>>> import numpy as np
>>> import numpy.linalg as la
>>> np.set_printoptions(suppress=True, linewidth=100)
>>> rnd = lambda a: np.round(a, 1) + 0
>>> O, _ = la.qr(np.array([[0.9, -1.5, 0.3, 1.8, 0.3, 0.8, 0.1],
...     [-0.4, 0.7, 0.1, 0.5, 0.9, -0.4, -0.4],
...     [0.1, -1.0, -0.2, 0.5, -1.3, 0.3, -1.1],
...     [2.8, -0.3, 0.6, 0.4, 1.1, 0.1, -1.1],
...     [0.3, -1.4, -1.7, 0.9, 0.4, 0.6, 0.1],
...     [1.1, -2.9, 1.4, -0.5, -1.9, -0.7, -1.0],
...     [0.9, 0.3, 0.5, 0.7, -0.4, 0.1, 0.3]]))
>>> arr = O[:, :7]
>>> print(rnd(arr))
[[-0.3  0.3  0.   0.8 -0.3  0.4  0. ]
 [ 0.1 -0.1  0.1  0.4 -0.4 -0.8 -0.3]
 [ 0.   0.3 -0.1  0.1  0.6 -0.1 -0.7]
 [-0.8 -0.4 -0.1 -0.2 -0.2  0.  -0.3]
 [-0.1  0.4 -0.8 -0.1 -0.1 -0.3  0.2]
 [-0.3  0.7  0.5 -0.3 -0.1 -0.3  0.1]
 [-0.3 -0.2  0.1  0.3  0.6 -0.3  0.5]]
>>> rnd(la.norm(arr, axis=0))
array([1., 1., 1., 1., 1., 1., 1.])
>>> x = np.array([3, 3, 0, 3, 0, 2, 3])
>>> y = arr @ x
>>> rnd(y)
array([ 3.3, -1.2, -1. , -5.1,  0.9,  0.1,  0.6])
>>> print(rnd(la.solve(arr, 4 * y)))
[12. 12.  0. 12.  0.  8. 12.]
>>> rnd(la.solve(arr, y + arr[:, 4]))
array([3., 3., 0., 3., 1., 2., 3.])
>>> x = np.array([3, 1, 3, 6, 1, -5, 1])
>>> print(rnd(la.inv(arr)))
[[-0.3  0.1  0.  -0.8 -0.1 -0.3 -0.3]
 [ 0.3 -0.1  0.3 -0.4  0.4  0.7 -0.2]
 [ 0.   0.1 -0.1 -0.1 -0.8  0.5  0.1]
 [ 0.8  0.4  0.1 -0.2 -0.1 -0.3  0.3]
 [-0.3 -0.4  0.6 -0.2 -0.1 -0.1  0.6]
 [ 0.4 -0.8 -0.1  0.  -0.3 -0.3 -0.3]
 [ 0.  -0.3 -0.7 -0.3  0.2  0.1  0.5]]
>>> rnd(np.sort(np.abs(np.degrees(np.angle(la.eigvals(arr))))))
array([  0. ,  91.7,  91.7,  98.8,  98.8, 124.7, 124.7])
>>> rnd(arr.T @ (arr @ x))
array([ 3.,  1.,  3.,  6.,  1., -5.,  1.])
>>> rnd(np.abs(la.eigvals(arr)))
array([1., 1., 1., 1., 1., 1., 1.])
>>> rnd(la.det(arr))
np.float64(1.0)
>>> rnd(la.norm(x)), rnd(la.norm(arr @ x))
(np.float64(9.1), np.float64(9.1))
>>> x = np.array([1, -3, -3, -3, 3, 2, 0])
>>> y = arr @ x
>>> beta, lr = np.zeros(7), 1 / la.norm(arr, 2) ** 2
>>> for i in range(250):
...     beta -= lr * arr.T @ (arr @ beta - y)
...     if i % 50 == 0: print(i, round(la.norm(arr @ beta - y), 1))
... 
0 0.0
50 0.0
100 0.0
150 0.0
200 0.0
>>> print(rnd(beta))
[ 1. -3. -3. -3.  3.  2.  0.]
>>> Y = np.array([[5, 0, 0, 3], [1, 7, 2, 1], [3, 9, 1, 6], [9, 7, 2, 2]])
>>> feats = np.triu(Y, 1)
>>> print(feats)
[[0 0 0 3]
 [0 0 2 1]
 [0 0 0 6]
 [0 0 0 0]]
>>> rng = np.random.default_rng(87)
>>> Y = feats + rng.integers(-2, 3, (4, 2)) @ rng.integers(-2, 3, (2, 4))
>>> Y
array([[-1,  0, -2,  1],
       [ 3,  0,  7,  5],
       [-2,  0, -2,  6],
       [-1,  0, -2, -2]])
>>> print(la.matrix_rank(Y - feats, tol=1e-8))
2
>>> Y - feats
array([[-1,  0, -2, -2],
       [ 3,  0,  5,  4],
       [-2,  0, -2,  0],
       [-1,  0, -2, -2]])
>>> labels = rng.permutation(4)
>>> labels
array([1, 0, 3, 2])
>>> Y = feats[labels][:, labels]
>>> np.trace(Y)
np.int64(0)
>>> rnd(la.det(Y)), rnd(la.det(feats[labels]))
(np.float64(0.0), np.float64(0.0))
>>> rk = la.matrix_rank(feats)
>>> rk
np.int64(2)
>>> null = la.svd(feats)[2][rk:].T
>>> null @ null.T
array([[1., 0., 0., 0.],
       [0., 1., 0., 0.],
       [0., 0., 0., 0.],
       [0., 0., 0., 0.]])
>>> feats @ null
array([[0., 0.],
       [0., 0.],
       [0., 0.],
       [0., 0.]])
>>> [int(la.matrix_rank(feats[:i])) for i in range(1, len(feats) + 1)]
[1, 2, 2, 2]
>>> np.abs(np.diag(la.qr(feats)[1])) > 1e-9
array([False, False, False, False])
>>> la.lstsq(feats[:-1].T, feats[-1])[2]
np.int32(2)
>>> np.allclose(feats[:-1].T @ la.lstsq(feats[:-1].T, feats[-1])[0], feats[-1])
True
>>> try:
...     la.inv(feats)
... except la.LinAlgError as e:
...     print("failed:", e)
... 
failed: Singular matrix
>>> M = np.loadtxt("layer18.csv", delimiter=",")
>>> M
array([[-0.7,  0.4,  0.3, -1.6, -0.6],
       [-0.6, -2.4, -0.6,  7.1, -0.8],
       [ 0.8,  0.6, -1.4, -1.1,  0. ],
       [-1.1,  0.2, -0.1, -0.8,  0.9],
       [-1.9, -1.2,  0. ,  3.6,  2.2],
       [ 1.8,  1.2, -0.9, -3.9, -0.6],
       [ 1. , -0.2, -1.3,  0.8, -0.7],
       [ 1.6, -0.1,  0. ,  0.8, -0.4],
       [-1. ,  0.2,  1.7, -0.1, -1.4],
       [ 1. ,  0. ,  0.8, -0.1, -0.9],
       [-1.5,  0.2,  0.6, -0.6, -0.1],
       [ 0.2,  2.2,  0.3, -6.5,  0.1],
       [ 1.1, -1. , -0.4,  2.8,  1.3],
       [ 1.6,  1.2, -0.7, -3.8, -0.5],
       [ 0.2,  0.7, -0.1, -2.2, -0.5],
       [-0.4, -1.4, -0.6,  4.5,  0.1],
       [-0.3,  0.8,  0.3, -1.5, -0.9],
       [ 1.4, -0.1, -0.3, -0.3, -0.7],
       [-0.7, -0.3, -0.2,  0.9, -0.6],
       [ 0. , -0.2, -0.9,  1.3, -1.5]])
>>> dist = la.norm(M[:, None] - M[None], axis=-1)
>>> rnd(dist[10])
array([1.4, 8.3, 3.1, 1.3, 5. , 5. , 3.5, 3.5, 1.8, 2.7, 0. , 6.5, 4.8, 4.8, 2.5, 5.6, 1.8, 3.1,
       2. , 3.2])
>>> (dist + 1e9 * np.eye(20)).round(6).argmin(axis=1)
array([16, 15, 17, 10, 15, 13, 19, 17, 10, 17,  3, 13, 15,  5, 16, 12,  0,  7, 19, 18])
>>> f = np.array([2, 3])
>>> rnd(np.correlate(M[15], M[7], "full"))
array([ 0.2,  0.2, -0.9, -2.2,  3.1, -2.1, -1.4,  7.2,  0.2])
>>> rnd(np.convolve(M[15], f))
array([-0.8, -4. , -5.4,  7.2, 13.7,  0.3])
